>>> import numpy as np
>>> from numpy import linalg as LA
>>> np.set_printoptions(precision=2, suppress=True, linewidth=120, floatmode="fixed")
>>> E = np.load("x.npy")
>>> E
array([[3, 3, 2],
       [3, 3, 3],
       [2, 3, 3]])
>>> # symmetric, so the eigenvalues are real
>>> theta = np.radians(135)
>>> Rm = np.eye(3)
>>> Rm[0, 0] = Rm[2, 2] = np.cos(theta)
>>> Rm[0, 2], Rm[2, 0] = -np.sin(theta), np.sin(theta)
>>> Rm
array([[-0.71,  0.00, -0.71],
       [ 0.00,  1.00,  0.00],
       [ 0.71,  0.00, -0.71]])
>>> M2 = E @ Rm.T
>>> M2.round(2) + 0
array([[-3.54,  3.00,  0.71],
       [-4.24,  3.00,  0.00],
       [-3.54,  3.00, -0.71]])
>>> np.abs(M2 - E).max(axis=0)
array([7.24, 0.00, 3.71])
>>> np.round(LA.det(Rm), 2), round(np.trace(Rm), 2)
(np.float64(1.0), np.float64(-0.41))
>>> LA.svd(E, compute_uv=False), LA.svd(M2, compute_uv=False)
(array([8.36, 1.00, 0.36]), array([8.36, 1.00, 0.36]))
>>> q = E.astype(float).copy()
>>> for j in range(3):
...     q[:, j] -= q[:, :j] @ (q[:, :j].T @ q[:, j])
...     q[:, j] /= LA.norm(q[:, j])
... 
>>> np.round(q.T @ E, 2) + 0
array([[4.69, 5.12, 4.48],
       [0.00, 0.90, 1.21],
       [0.00, 0.00, 0.71]])
>>> q.round(2) + 0
array([[ 0.64, -0.30, -0.71],
       [ 0.64, -0.30,  0.71],
       [ 0.43,  0.90,  0.00]])
>>> ev, evecs = LA.eigh(E)
>>> np.abs(evecs[:, -1]).round(6).argmax()
np.int64(1)
>>> evecs @ np.diag(ev) @ evecs.T
array([[3.00, 3.00, 2.00],
       [3.00, 3.00, 3.00],
       [2.00, 3.00, 3.00]])
>>> LA.svd(E, compute_uv=False)
array([8.36, 1.00, 0.36])
>>> LA.eigvalsh(E @ E)
array([ 0.13,  1.00, 69.87])
>>> (ev > 1e-8).sum(), (ev < -1e-8).sum()
(np.int64(2), np.int64(1))
>>> np.round(evecs.T @ E @ evecs, 2) + 0
array([[-0.36,  0.00,  0.00],
       [ 0.00,  1.00,  0.00],
       [ 0.00,  0.00,  8.36]])
>>> ev, evecs = LA.eigh(E)
>>> vec = np.array([-3, 1, 1])
>>> evecs * np.maximum(ev, 0) @ evecs.T
array([[3.07, 2.88, 2.07],
       [2.88, 3.22, 2.88],
       [2.07, 2.88, 3.07]])
>>> arr = np.load("mat.npy")
>>> arr
array([[-0.84, -0.54],
       [-0.54,  0.84]])
>>> np.round(np.trace(arr), 2)
np.float64(-0.0)
>>> np.round(LA.matrix_power(arr, 2), 2) + 0
array([[1.00, 0.00],
       [0.00, 1.00]])
>>> np.round(arr @ arr, 2) + 0
array([[1.00, 0.00],
       [0.00, 1.00]])
>>> np.allclose(arr @ arr.T, arr.T @ arr)
True
>>> (arr + arr.T) / 2
array([[-0.84, -0.54],
       [-0.54,  0.84]])
>>> np.allclose(arr, arr.T)
True
>>> [round(float(LA.det(arr[:i, :i])), 2) + 0 for i in range(1, 3)]
[-0.84, -1.0]
>>> round(LA.eigvalsh(arr).min(), 2)
np.float64(-1.0)
>>> np.round(arr.T @ arr, 2) + 0
array([[1.00, 0.00],
       [0.00, 1.00]])
>>> np.round(arr @ arr.T, 2) + 0
array([[1.00, 0.00],
       [0.00, 1.00]])
>>> LA.norm(arr, axis=0)
array([1.00, 1.00])
>>> np.round(arr[:, 1] @ arr[:, 0], 2)
np.float64(0.0)
>>> A = np.diag(np.array([-8, -4, 8]))
>>> A
array([[-8,  0,  0],
       [ 0, -4,  0],
       [ 0,  0,  8]])
>>> [int(LA.matrix_rank(LA.matrix_power(A, p))) for p in range(1, 4)]
[3, 3, 3]
>>> LA.matrix_rank(A - A[0, 0] * np.eye(3))
np.int64(2)
>>> np.prod(np.diag(A)), np.round(LA.det(A), 2)
(np.int64(256), np.float64(256.0))
>>> LA.matrix_power(A - np.diag(np.diag(A)), 3)
array([[0, 0, 0],
       [0, 0, 0],
       [0, 0, 0]])
>>> A @ A
array([[64,  0,  0],
       [ 0, 16,  0],
       [ 0,  0, 64]])
>>> W = np.array([[0, 0, 1, 1], [0, 3, 2, 0], [3, 0, 0, 2]])
>>> beta = np.array([2, 1, 0, 1])
>>> act = np.maximum(A @ W + beta, 0)
>>> LA.matrix_rank(act)
np.int64(3)
>>> W2 = np.array([[5, -2, 8], [-8, -9, 3], [9, 9, 3], [2, 6, -1]])
>>> (act @ W2).round(6).argmax(axis=1)
array([2, 2, 2])
>>> M2 = np.array([[3, 1], [3, -3]])
>>> W2 = np.kron(M2, A)
>>> W2
array([[-24,   0,   0,  -8,   0,   0],
       [  0, -12,   0,   0,  -4,   0],
       [  0,   0,  24,   0,   0,   8],
       [-24,   0,   0,  24,   0,   0],
       [  0, -12,   0,   0,  12,   0],
       [  0,   0,  24,   0,   0, -24]])
>>> W2.shape
(6, 6)
>>> round(float(LA.norm(W2, 2)), 2), np.round(LA.norm(M2, 2) * LA.norm(A, 2), 2)
(36.84, np.float64(36.84))
>>> M2 = LA.inv(A)
>>> np.allclose(M2, A.T)
False
>>> LA.inv(M2)
array([[-8.00, -0.00, -0.00],
       [-0.00, -4.00, -0.00],
       [ 0.00,  0.00,  8.00]])
>>> round(LA.det(A) * LA.det(M2), 2)
np.float64(1.0)
>>> round(float(LA.cond(A)), 2)
2.0
>>> F = np.load("sample7.npy")
>>> F
array([[-0.60,  0.90,  4.40],
       [ 2.10,  0.00, -0.06],
       [ 0.20, -0.70, -3.69],
       [ 0.70,  1.40,  7.17],
       [-0.50,  0.50,  2.55],
       [ 0.20, -0.50, -2.64],
       [ 1.40, -0.80, -4.37],
       [-1.80,  0.80,  4.39],
       [ 0.20,  1.10,  5.90],
       [-1.20, -0.50, -2.52],
       [ 0.80, -1.60, -8.05],
       [ 1.20, -0.20, -0.73],
       [-0.40, -1.70, -8.48],
       [-1.30, -0.50, -2.57],
       [-0.70,  0.70,  3.35],
       [-0.20,  1.70,  8.40],
       [-0.50, -0.10, -0.26],
       [ 0.40, -0.70, -3.19],
       [ 0.10, -0.40, -2.44],
       [ 0.60, -0.80, -3.71],
       [ 0.10, -0.30, -1.65],
       [-1.50,  0.40,  1.68],
       [-0.20,  1.90, 10.05],
       [ 1.50, -0.70, -3.86],
       [ 1.10,  0.20,  0.93]])
>>> np.argsort(-LA.norm(F, axis=0).round(6), kind="stable")[:3]
array([2, 0, 1])
>>> LA.matrix_rank(F, rtol=0.1)
np.int64(2)
>>> np.round(np.abs(LA.svd(F)[2][-1]), 2) + 0
array([0.00, 0.98, 0.19])
>>> round(float(LA.norm(F, 2) / LA.norm(F)), 2)
0.98
>>> LA.cond(F) > 100
np.True_
>>> K = np.array([[-4.2, -9.0, 1.17],
...     [6.17, 5.63, 5.5],
...     [0.44, 8.75, 4.83],
...     [-5.86, 8.09, 0.48],
...     [3.43, 8.28, -4.44],
...     [-5.65, -7.56, -3.3],
...     [-6.55, 5.06, -5.61],
...     [-2.92, -6.35, 7.15],
...     [6.31, 3.99, 6.66],
...     [-7.36, 2.46, 6.31],
...     [-9.1, -0.3, -4.13],
...     [-7.6, 0.7, 6.46],
...     [-6.62, -0.59, 7.47],
...     [-9.29, 3.71, 0.17],
...     [-6.89, -7.23, -0.5],
...     [-6.65, -4.75, -5.77],
...     [-5.52, 4.26, -7.17],
...     [-8.95, -2.12, -3.92],
...     [7.75, -1.25, -6.2],
...     [-9.63, -1.93, -1.91],
...     [9.1, 4.13, 0.36]])
>>> M2 = np.c_[K[:, :1] @ np.array([[2]]), np.array([5, 2, -8, 3, 2, 4, -9, -8, 8, -8, 6, 2, 8, 0, 4, -4, 7, 8, 4, -9, 2])]
>>> M2
array([[ -8.40,   5.00],
       [ 12.34,   2.00],
       [  0.88,  -8.00],
       [-11.72,   3.00],
       [  6.86,   2.00],
       [-11.30,   4.00],
       [-13.10,  -9.00],
       [ -5.84,  -8.00],
       [ 12.62,   8.00],
       [-14.72,  -8.00],
       [-18.20,   6.00],
       [-15.20,   2.00],
       [-13.24,   8.00],
       [-18.58,   0.00],
       [-13.78,   4.00],
       [-13.30,  -4.00],
       [-11.04,   7.00],
       [-17.90,   8.00],
       [ 15.50,   4.00],
       [-19.26,  -9.00],
       [ 18.20,   2.00]])
>>> LA.matrix_rank(M2)
np.int64(2)
>>> LA.norm(LA.qr(K)[0].T @ M2, axis=0) ** 2 / ((M2 ** 2).sum(axis=0) + 1e-12)
array([1.00, 0.02])
>>> f = np.array([0, 1, 2])
>>> np.correlate(M2[10], M2[16], "full")
array([-127.40,  242.93,  -66.24])
>>> np.polyval(f, M2[10])
array([-16.20,   8.00])
>>> np.convolve(M2[10], f)
array([  0.00, -18.20, -30.40,  12.00])
>>> Ac = K - K.mean(axis=0)
>>> evecs = LA.svd(Ac)[2][:1]
>>> M2 = Ac - Ac @ evecs.T @ evecs
>>> LA.norm(M2, axis=1).round(6).argmax()
np.int64(18)
>>> round(float(LA.norm(M2) / LA.norm(Ac)), 2)
0.7
>>> X = np.load("a.npy")
>>> X
array([[-0.23, -0.44, -0.90],
       [-7.58,  0.30,  0.49],
       [-1.42,  0.14,  0.14],
       [ 1.98,  0.55, -1.51],
       [-3.39, -0.10, -0.23],
       [ 0.22, -0.20, -0.32],
       [ 2.79,  0.17,  0.70],
       [-3.64,  0.19,  0.18],
       [ 5.31, -0.02, -1.16],
       [-0.35,  0.42,  1.55],
       [ 3.78,  0.12,  0.59],
       [ 3.74, -0.22,  0.23],
       [-5.38,  0.11, -1.83],
       [ 2.24, -0.06,  1.25],
       [-5.39,  0.09,  0.52],
       [ 1.52, -0.33, -2.12],
       [-0.05,  0.68,  0.70],
       [ 8.93,  0.02, -0.39],
       [-8.53,  0.02, -0.93],
       [ 7.36, -0.08, -0.34]])
>>> q, evecs = LA.qr(X[:, :1])[0], LA.qr(X[:, 1:])[0]
>>> sig = LA.svd(q.T @ evecs, compute_uv=False)
>>> np.round(LA.norm(q @ q.T - evecs @ evecs.T, 2), 2)
np.float64(1.0)
>>> sig
array([0.17])
>>> W0 = np.loadtxt("dump.csv", delimiter=",")
>>> W0
array([[ 1.00, -1.00,  0.00,  0.00],
       [-1.00,  0.00, -1.00,  0.00],
       [ 0.00, -1.00,  1.00, -1.00],
       [ 0.00,  0.00, -1.00,  0.00]])
>>> np.allclose(W0 @ W0.T, W0.T @ W0)
True
>>> W0 @ W0
array([[ 2.00, -1.00,  1.00,  0.00],
       [-1.00,  2.00, -1.00,  1.00],
       [ 1.00, -1.00,  3.00, -1.00],
       [ 0.00,  1.00, -1.00,  1.00]])
>>> ev, evecs = LA.eigh(W0)
>>> round(float(ev.sum()), 2), np.trace(W0)
(2.0, np.float64(2.0))
>>> ev
array([-1.19, -0.29,  1.29,  2.19])
>>> np.abs(evecs[:, -1])
array([0.42, 0.50, 0.68, 0.31])
>>> np.abs(evecs[:, -1]).round(6).argmax()
np.int64(2)
>>> np.round(evecs.T @ evecs, 2) + 0
array([[1.00, 0.00, 0.00, 0.00],
       [0.00, 1.00, 0.00, 0.00],
       [0.00, 0.00, 1.00, 0.00],
       [0.00, 0.00, 0.00, 1.00]])
>>> LA.eigvalsh(W0 @ W0)
array([0.09, 1.42, 1.68, 4.81])
>>> U, sig, VT = LA.svd(W0, full_matrices=False)
>>> np.round(VT @ VT.T, 2) + 0
array([[1.00, 0.00, 0.00, 0.00],
       [0.00, 1.00, 0.00, 0.00],
       [0.00, 0.00, 1.00, 0.00],
       [0.00, 0.00, 0.00, 1.00]])
>>> sig / sig[0]
array([1.00, 0.59, 0.54, 0.13])
>>> sig
array([2.19, 1.29, 1.19, 0.29])
>>> U.shape, sig.shape, VT.shape
((4, 4), (4,), (4, 4))
>>> np.cumsum(sig ** 2) / np.sum(sig ** 2)
array([0.60, 0.81, 0.99, 1.00])
>>> ev, evecs = LA.eig(W0)
>>> np.sort(LA.eigvals(LA.inv(W0)))
array([-3.39, -0.84,  0.46,  0.77])
>>> np.sort(LA.eigvals(W0.T))
array([-1.19, -0.29,  1.29,  2.19])
>>> feats = np.loadtxt("m.csv", delimiter=",")
>>> feats
array([[0.00, 1.00, 0.00, 1.00],
       [1.00, 0.00, 1.00, 1.00],
       [0.00, 1.00, 0.00, 1.00],
       [1.00, 1.00, 1.00, 0.00]])
>>> np.argwhere(np.triu(feats))
array([[0, 1],
       [0, 3],
       [1, 2],
       [1, 3],
       [2, 3]])
>>> np.trace(feats @ feats @ feats) // 6
np.float64(2.0)
>>> low = np.diag(feats.sum(axis=1)) - feats
>>> round(LA.det(low[1:, 1:]))
8
>>> low @ np.ones(4)
array([0.00, 0.00, 0.00, 0.00])
>>> (LA.eigvalsh(low) < 1e-8).sum()
np.int64(1)
>>> np.round(feats @ LA.pinv(feats) @ feats, 2) + 0
array([[0.00, 1.00, 0.00, 1.00],
       [1.00, 0.00, 1.00, 1.00],
       [0.00, 1.00, 0.00, 1.00],
       [1.00, 1.00, 1.00, 0.00]])
>>> np.abs(np.diag(LA.qr(feats)[1])) > 1e-9
array([ True,  True, False,  True])
>>> LA.lstsq(feats[:-1].T, feats[-1])[2]
np.int32(2)
>>> np.round(np.trace(LA.pinv(feats) @ feats), 2)
np.float64(3.0)
